% ipython --no-banner

In [1]: import numpy as np

In [2]: np.set_printoptions(suppress=True, linewidth=160)

In [3]: feats = np.array([[4, 4, 4, 4], [4, 8, 8, 8], [4, 8, 12, 12], [4, 8, 12, 16]])

In [4]: feats
Out[4]: 
array([[ 4,  4,  4,  4],
       [ 4,  8,  8,  8],
       [ 4,  8, 12, 12],
       [ 4,  8, 12, 16]])

In [5]: # symmetric, so the eigenvalues are real

In [6]: def softmax(z):
   ...:     e = np.exp(z - z.max(axis=-1, keepdims=True))
   ...:     return e / e.sum(axis=-1, keepdims=True)
   ...: 

In [7]: softmax(10 * feats[0])
Out[7]: array([0.25, 0.25, 0.25, 0.25])

In [8]: softmax(feats[0] + 2)
Out[8]: array([0.25, 0.25, 0.25, 0.25])

In [9]: softmax(feats[0])
Out[9]: array([0.25, 0.25, 0.25, 0.25])

In [10]: softmax(feats).sum(axis=1)
Out[10]: array([1., 1., 1., 1.])

In [11]: S = feats @ feats.T / np.sqrt(4)

In [12]: np.round(softmax(S)[0] @ feats, 2)
Out[12]: array([ 4.,  8., 12., 16.])

In [13]: softmax(S).round(6).argmax(axis=1)
Out[13]: array([3, 3, 3, 3])

In [14]: low = np.linalg.cholesky(feats)

In [15]: np.round(feats / np.sqrt(np.outer(np.diag(feats), np.diag(feats))), 2)
Out[15]: 
array([[1.  , 0.71, 0.58, 0.5 ],
       [0.71, 1.  , 0.82, 0.71],
       [0.58, 0.82, 1.  , 0.87],
       [0.5 , 0.71, 0.87, 1.  ]])

In [16]: low @ low.T
Out[16]: 
array([[ 4.,  4.,  4.,  4.],
       [ 4.,  8.,  8.,  8.],
       [ 4.,  8., 12., 12.],
       [ 4.,  8., 12., 16.]])

In [17]: np.diag(low) ** 2
Out[17]: array([4., 4., 4., 4.])

In [18]: low
Out[18]: 
array([[2., 0., 0., 0.],
       [2., 2., 0., 0.],
       [2., 2., 2., 0.],
       [2., 2., 2., 2.]])

In [19]: np.prod(np.diag(low)) ** 2, round(float(np.linalg.det(feats)), 2)
Out[19]: (np.float64(256.0), 256.0)

In [20]: rng = np.random.default_rng(275388)

In [21]: arr = np.eye(4, dtype=int)[rng.permutation(4)]

In [22]: arr
Out[22]: 
array([[1, 0, 0, 0],
       [0, 0, 0, 1],
       [0, 0, 1, 0],
       [0, 1, 0, 0]])

In [23]: # row-stochastic, so 1 is an eigenvalue

In [24]: labels = rng.permutation(4)

In [25]: Y = arr[:, labels] * rng.choice([-1, 1], 4)

In [26]: Y
Out[26]: 
array([[ 1,  0,  0,  0],
       [ 0,  1,  0,  0],
       [ 0,  0,  0, -1],
       [ 0,  0,  1,  0]])

In [27]: Uu, _, Vt = np.linalg.svd(arr.T @ Y)

In [28]: np.round(np.linalg.lstsq(arr, Y)[0], 2)
Out[28]: 
array([[ 1.,  0.,  0.,  0.],
       [ 0.,  0.,  1.,  0.],
       [ 0.,  0.,  0., -1.],
       [ 0.,  1.,  0.,  0.]])

In [29]: labels
Out[29]: array([0, 3, 1, 2])
